% python3 -q
>>> import numpy as np
>>> import numpy.linalg as la
>>> np.set_printoptions(suppress=True, linewidth=120)
>>> M = np.load("case9.npy")
>>> print(M)
[[-0.4 -0.4  2.   0.8  1.7  0.5  0.9]
 [-2.4 -0.2  0.9  0.2  0.8  1.  -0.8]
 [-1.1  1.6  1.7 -0.4 -1.4  0.7  0.3]
 [-0.1 -0.7 -0.3  0.2  2.3 -1.7  0.2]
 [ 0.2  1.5  0.5  0.4 -2.2  0.4  1.1]
 [-0.2  0.2  1.   1.6 -0.8  1.6 -1.5]
 [-0.4  0.4  0.1  2.4  0.2  0.5  1.7]
 [ 0.  -0.7  0.4 -1.9  0.4  1.  -1.8]
 [-0.5  1.7  0.6  2.  -0.3 -1.3  0.3]
 [ 1.6  0.4  0.8 -1.5 -1.2  1.3 -0.6]
 [-0.8 -0.5  1.5 -1.  -2.  -0.9 -0.2]
 [-1.4 -1.1  0.9  0.3 -0.3  0.9  2. ]
 [-1.8  0.  -1.1  1.1  1.2 -1.2 -0.3]]
>>> print(la.matrix_rank(M))
7
>>> print(M.shape)
(13, 7)
>>> print(np.round(M.mean(axis=0), 1))
[-0.6  0.2  0.7  0.3 -0.1  0.2  0.1]
>>> print(np.round(M.sum(axis=0), 1))
[-7.3  2.2  9.   4.2 -1.6  2.8  1.3]
>>> out = M / np.sqrt((M ** 2).mean(axis=1, keepdims=True))
>>> print(out[10].round(1))
[-0.7 -0.4  1.3 -0.9 -1.8 -0.8 -0.2]
>>> print(la.matrix_rank(M - M.mean(axis=1, keepdims=True)))
6
>>> mat = np.load("a.npy")
>>> print(mat)
[[ 1  0  0  0  0  0  0  0  0  0]
 [-6  1  0  0  0  0  0  0  0  0]
 [-8 -3  1  0  0  0  0  0  0  0]
 [-4  3 -3  1  0  0  0  0  0  0]
 [-5  9  3  9  1  0  0  0  0  0]
 [ 5  7  7  4  5  1  0  0  0  0]
 [ 4  4 -3  0 -9  9  1  0  0  0]
 [-2  6 -8 -6  5 -7 -8  1  0  0]
 [-4  6  8 -6 -1 -5 -9  1  1  0]
 [ 9  0  8 -5 -2 -9 -8  6 -3  1]]
>>> mat.reshape(10, 11)
Traceback (most recent call last):
  File "<python-input-14>", line 1, in <module>
    mat.reshape(10, 11)
    ~~~~~~~~~~~^^^^^^^^
ValueError: cannot reshape array of size 100 into shape (10,11)
>>> print(mat.reshape(2, -1))
[[ 1  0  0  0  0  0  0  0  0  0 -6  1  0  0  0  0  0  0  0  0 -8 -3  1  0  0  0  0  0  0  0 -4  3 -3  1  0  0  0  0  0
   0 -5  9  3  9  1  0  0  0  0  0]
 [ 5  7  7  4  5  1  0  0  0  0  4  4 -3  0 -9  9  1  0  0  0 -2  6 -8 -6  5 -7 -8  1  0  0 -4  6  8 -6 -1 -5 -9  1  1
   0  9  0  8 -5 -2 -9 -8  6 -3  1]]
>>> print(mat.ravel(order="F"))
[ 1 -6 -8 -4 -5  5  4 -2 -4  9  0  1 -3  3  9  7  4  6  6  0  0  0  1 -3  3  7 -3 -8  8  8  0  0  0  1  9  4  0 -6 -6
 -5  0  0  0  0  1  5 -9  5 -1 -2  0  0  0  0  0  1  9 -7 -5 -9  0  0  0  0  0  0  1 -8 -9 -8  0  0  0  0  0  0  0  1
  1  6  0  0  0  0  0  0  0  0  1 -3  0  0  0  0  0  0  0  0  0  1]
>>> T = mat.reshape(10, 2, -1)
>>> print(np.einsum("ihd,jhd->hij", T, T).shape)
(2, 10, 10)
>>> print(np.swapaxes(T, 1, 2)[7])
[[-2 -7]
 [ 6 -8]
 [-8  1]
 [-6  0]
 [ 5  0]]
>>> print(T[:, 0])
[[ 1  0  0  0  0]
 [-6  1  0  0  0]
 [-8 -3  1  0  0]
 [-4  3 -3  1  0]
 [-5  9  3  9  1]
 [ 5  7  7  4  5]
 [ 4  4 -3  0 -9]
 [-2  6 -8 -6  5]
 [-4  6  8 -6 -1]
 [ 9  0  8 -5 -2]]
>>> E = np.loadtxt("block16.csv", delimiter=",")
>>> print(E.round(1) + 0)
[[ 0.2 -0.1  0.1  0.  -0.3  0.   0.   0.1 -0.1  0. ]
 [-0.1  0.2 -0.2  0.   0.2  0.2  0.   0.   0.1  0. ]
 [ 0.1 -0.2  0.2  0.   0.  -0.3  0.   0.  -0.1 -0.1]
 [ 0.   0.   0.   0.   0.  -0.1  0.   0.   0.   0. ]
 [-0.3  0.2  0.   0.   0.6 -0.1  0.  -0.1  0.2 -0.1]
 [ 0.   0.2 -0.3 -0.1 -0.1  0.6  0.   0.1  0.1  0.3]
 [ 0.   0.   0.   0.   0.   0.   0.   0.   0.   0. ]
 [ 0.1  0.   0.   0.  -0.1  0.1  0.   0.   0.   0. ]
 [-0.1  0.1 -0.1  0.   0.2  0.1  0.   0.   0.1  0. ]
 [ 0.   0.  -0.1  0.  -0.1  0.3  0.   0.   0.   0.1]]
>>> x = np.array([-1, -9, -4, -6, -4, 0, -8])
>>> h = np.maximum(M @ x, 0)
>>> print(np.round(np.tanh(M @ x), 1))
[-1.  1. -1. -1. -1.  0. -1.  1. -1.  1.  1. -1. -1.]
>>> print(h)
[ 0.   2.6  0.   0.   0.   0.   0.  28.9  0.  10.2 14.9  0.   0. ]
>>> print(M * (h > 1e-9)[:, None])
[[-0.  -0.   0.   0.   0.   0.   0. ]
 [-2.4 -0.2  0.9  0.2  0.8  1.  -0.8]
 [-0.   0.   0.  -0.  -0.   0.   0. ]
 [-0.  -0.  -0.   0.   0.  -0.   0. ]
 [ 0.   0.   0.   0.  -0.   0.   0. ]
 [-0.   0.   0.   0.  -0.   0.  -0. ]
 [-0.   0.   0.   0.   0.   0.   0. ]
 [ 0.  -0.7  0.4 -1.9  0.4  1.  -1.8]
 [-0.   0.   0.   0.  -0.  -0.   0. ]
 [ 1.6  0.4  0.8 -1.5 -1.2  1.3 -0.6]
 [-0.8 -0.5  1.5 -1.  -2.  -0.9 -0.2]
 [-0.  -0.   0.   0.  -0.   0.   0. ]
 [-0.   0.  -0.   0.   0.  -0.  -0. ]]
>>> print(np.round(np.maximum(M @ (3 * x), 0), 1))
[ 0.   7.8  0.   0.   0.   0.   0.  86.7  0.  30.6 44.7  0.   0. ]
>>> print(np.round(M.T @ h, 1))
[ -1.8 -24.1  44.4 -84.6 -28.4  31.3 -63.2]
>>> print(np.round(la.norm(E, 1), 1), round(float(la.norm(E, np.inf)), 1))
1.8 1.8
>>> print(np.round(la.norm(E, axis=1), 1))
[0.4 0.4 0.5 0.1 0.8 0.8 0.1 0.2 0.3 0.4]
>>> print(np.round(la.norm(E, "nuc"), 1))
2.0
>>> print(round(la.norm(E[4] - E[2]), 1))
0.9
>>> print(np.round(la.norm(E, axis=0), 1))
[0.4 0.4 0.5 0.1 0.8 0.8 0.1 0.2 0.3 0.4]
>>> print(round(la.norm(E, 2), 1))
1.0
>>> r = la.matrix_rank(E)
>>> print(r)
2
>>> N = la.svd(E)[2][r:].T
>>> print(la.matrix_rank(E.T @ E), la.matrix_rank(E @ E.T))
2 2
>>> print([int(la.matrix_rank(E[:i])) for i in range(1, len(E) + 1)])
[1, 2, 2, 2, 2, 2, 2, 2, 2, 2]
>>> print(np.round(N @ N.T, 1) + 0)
[[ 0.8  0.1 -0.1  0.   0.3  0.   0.  -0.1  0.1  0. ]
 [ 0.1  0.8  0.2  0.  -0.2 -0.2  0.   0.  -0.1  0. ]
 [-0.1  0.2  0.8  0.   0.   0.3  0.   0.   0.1  0.1]
 [ 0.   0.   0.   1.   0.   0.1  0.   0.   0.   0. ]
 [ 0.3 -0.2  0.   0.   0.4  0.1  0.   0.1 -0.2  0.1]
 [ 0.  -0.2  0.3  0.1  0.1  0.4  0.  -0.1 -0.1 -0.3]
 [ 0.   0.   0.   0.   0.   0.   1.   0.   0.   0. ]
 [-0.1  0.   0.   0.   0.1 -0.1  0.   1.   0.   0. ]
 [ 0.1 -0.1  0.1  0.  -0.2 -0.1  0.   0.   0.9  0. ]
 [ 0.   0.   0.1  0.   0.1 -0.3  0.   0.   0.   0.9]]
>>> vals, V = la.eigh(E)
>>> print(np.round(la.eigvalsh(E @ E), 1) + 0)
[0. 0. 0. 0. 0. 0. 0. 0. 1. 1.]
>>> print((vals > 1e-8).sum(), (vals < -1e-8).sum())
2 0
>>> print(np.round(la.eigvalsh(E + 4 * np.eye(10)), 1))
[4. 4. 4. 4. 4. 4. 4. 4. 5. 5.]
>>> print(np.unique(vals.round(6) + 0, return_counts=True)[1])
[8 2]
>>> print(np.round(la.svd(E, compute_uv=False), 1) + 0)
[1. 1. 0. 0. 0. 0. 0. 0. 0. 0.]
>>> feats = np.loadtxt("x.csv", delimiter=",")
>>> print(feats.round(1) + 0)
[[ 0.   0.1  0.  -0.1]
 [ 0.1  0.9  0.3  0. ]
 [ 0.   0.3  0.1  0. ]
 [-0.1  0.   0.   1. ]]
>>> x = np.array([0, -2, 1, 0])
>>> h = np.maximum(feats @ x, 0)
>>> print(np.maximum(feats @ (3 * x), 0))
[0. 0. 0. 0.]
>>> print(feats.T @ h)
[0. 0. 0. 0.]
>>> print(np.round(np.maximum(feats @ x, 0) - np.maximum(-feats @ x, 0), 1) + 0)
[-0.1 -1.4 -0.5  0. ]
>>> print(np.round(np.tanh(feats @ x), 1) + 0)
[-0.1 -0.9 -0.5  0. ]
>>> rng = np.random.default_rng(384508)
>>> lab = rng.permutation(10)
>>> print(lab)
[0 9 7 1 2 4 3 6 8 5]
>>> out = mat[lab][:, lab]
>>> print(out)
[[ 1  0  0  0  0  0  0  0  0  0]
 [ 9  1  6  0  8 -2 -5 -8 -3 -9]
 [-2  0  1  6 -8  5 -6 -8  0 -7]
 [-6  0  0  1  0  0  0  0  0  0]
 [-8  0  0 -3  1  0  0  0  0  0]
 [-5  0  0  9  3  1  9  0  0  0]
 [-4  0  0  3 -3  0  1  0  0  0]
 [ 4  0  0  4 -3 -9  0  1  0  9]
 [-4  0  1  6  8 -1 -6 -9  1 -5]
 [ 5  0  0  7  7  5  4  0  0  1]]
>>> print(np.diag(out))
[1 1 1 1 1 1 1 1 1 1]
>>> C2 = feats.T @ feats
>>> print(np.round(la.svd(feats, compute_uv=False) ** 2, 1) + 0)
[1. 1. 0. 0.]
>>> print(np.round(np.diag(C2), 1) + 0)
[0.  0.9 0.1 1. ]
>>> print(la.matrix_rank(C2))
2
>>> print((feats @ feats.T).shape)
(4, 4)
>>> t = np.sort(rng.uniform(-2, 2, 15))
>>> X = np.c_[t, t ** 2, t ** 3] @ np.array([[6, 0, 4, 2, 6], [8, 8, 2, 9, 3], [7, 2, 1, 8, 5]])
>>> print(X.round(1) + 0)
[[-26.   14.3  -6.6 -21.4 -30.5]
 [-15.2  11.5  -5.  -10.3 -19.8]
 [-12.5  10.4  -4.5  -7.7 -16.9]
 [ -9.7   9.1  -4.   -5.  -13.7]
 [ -9.    8.8  -3.9  -4.4 -13. ]
 [ -8.9   8.7  -3.9  -4.3 -12.8]
 [ -7.5   7.9  -3.6  -3.  -11.2]
 [ -1.6   1.2  -1.4   0.1  -2.3]
 [  0.1   0.    0.1   0.    0.1]
 [  2.1   0.5   1.2   1.2   1.8]
 [  7.2   2.9   3.1   5.5   5.3]
 [ 15.2   7.    5.5  13.2  10.4]
 [ 21.4  10.2   7.1  19.4  14.2]
 [ 23.2  11.1   7.6  21.2  15.4]
 [ 95.3  45.9  23.1  98.9  61. ]]
>>> # rank 3
>>> d = la.norm(X[:, None] - X[None], axis=-1)
>>> print(np.round(la.norm(X - X.mean(axis=0), axis=1), 1))
[ 52.1  33.2  28.4  23.4  22.3  22.   19.6  13.2  13.1  11.7   9.9  17.3  26.3  29.  149.1]
>>> print(d[:5, :5].round(1))
[[ 0.  19.1 24.  29.2 30.4]
 [19.1  0.   4.9 10.1 11.3]
 [24.   4.9  0.   5.3  6.4]
 [29.2 10.1  5.3  0.   1.1]
 [30.4 11.3  6.4  1.1  0. ]]
>>> print(d[4].round(1))
[ 30.4  11.3   6.4   1.1   0.    0.3   3.   15.9  19.2  21.7  27.9  39.2  48.6  51.3 170.7]
>>> print(la.matrix_rank(d ** 2))
5
>>> x = np.array([8, 5, 1, 3, 2, 5, 7, 1, 7, 8])
>>> print(mat @ (2 * x))
[  16  -86 -156  -34   74  218  166 -184 -188  -94]
>>> print(la.norm(mat @ x) <= la.norm(mat, 2) * la.norm(x) + 1e-9)
True
>>> print(np.einsum("ij,j->i", mat, x))
[  8 -43 -78 -17  37 109  83 -92 -94 -47]
>>> Xs = X - X.mean(axis=0)
>>> V = la.svd(Xs)[2][:3]
>>> out = Xs - Xs @ V.T @ V
>>> print(np.round(np.cov(Xs @ V.T, rowvar=False), 1) + 0)
[[2152.2    0.     0. ]
 [   0.    72.1    0. ]
 [   0.     0.     2.7]]
>>> print(round(la.norm(out) / la.norm(Xs), 1))
0.0
>>> print(np.round(np.diag(V.T @ V), 1))
[0.4 0.8 0.5 0.8 0.5]
>>> arr = np.array([[-3, -2, -1, 0, 1, 2, 3, 4, 5, 6],
...     [7, 8, 9, 10, 11, 12, 13, 14, 15, 16],
...     [17, 18, 19, 20, 21, 22, 23, 24, 25, 26]])
>>> C2 = arr.T @ arr
>>> print(np.trace(C2), (arr ** 2).sum())
6215 6215
>>> print(np.round(la.svd(arr, compute_uv=False) ** 2, 1) + 0)
[6134.3   80.7    0. ]
>>> print(np.diag(C2))
[347 392 443 500 563 632 707 788 875 968]
>>> print(la.matrix_rank(C2))
2
>>> print(np.round(la.eigvalsh(C2)[::-1], 1) + 0)
[6134.3   80.7    0.     0.     0.     0.     0.     0.     0.     0. ]
>>> Uu, s, Vt = la.svd(arr)
>>> V = Vt[:(s > 1e-8).sum()]
>>> x = arr[0] + 5 * arr[1] + rng.integers(2) * np.eye(10)[8]
>>> print(x)
[32. 38. 44. 50. 56. 62. 68. 74. 80. 86.]
>>> print(np.round(np.diag(V.T @ V), 1))
[0.3 0.2 0.2 0.1 0.1 0.1 0.1 0.2 0.2 0.3]
>>> print(round(float(la.norm(x - V.T @ V @ x)), 1))
0.0
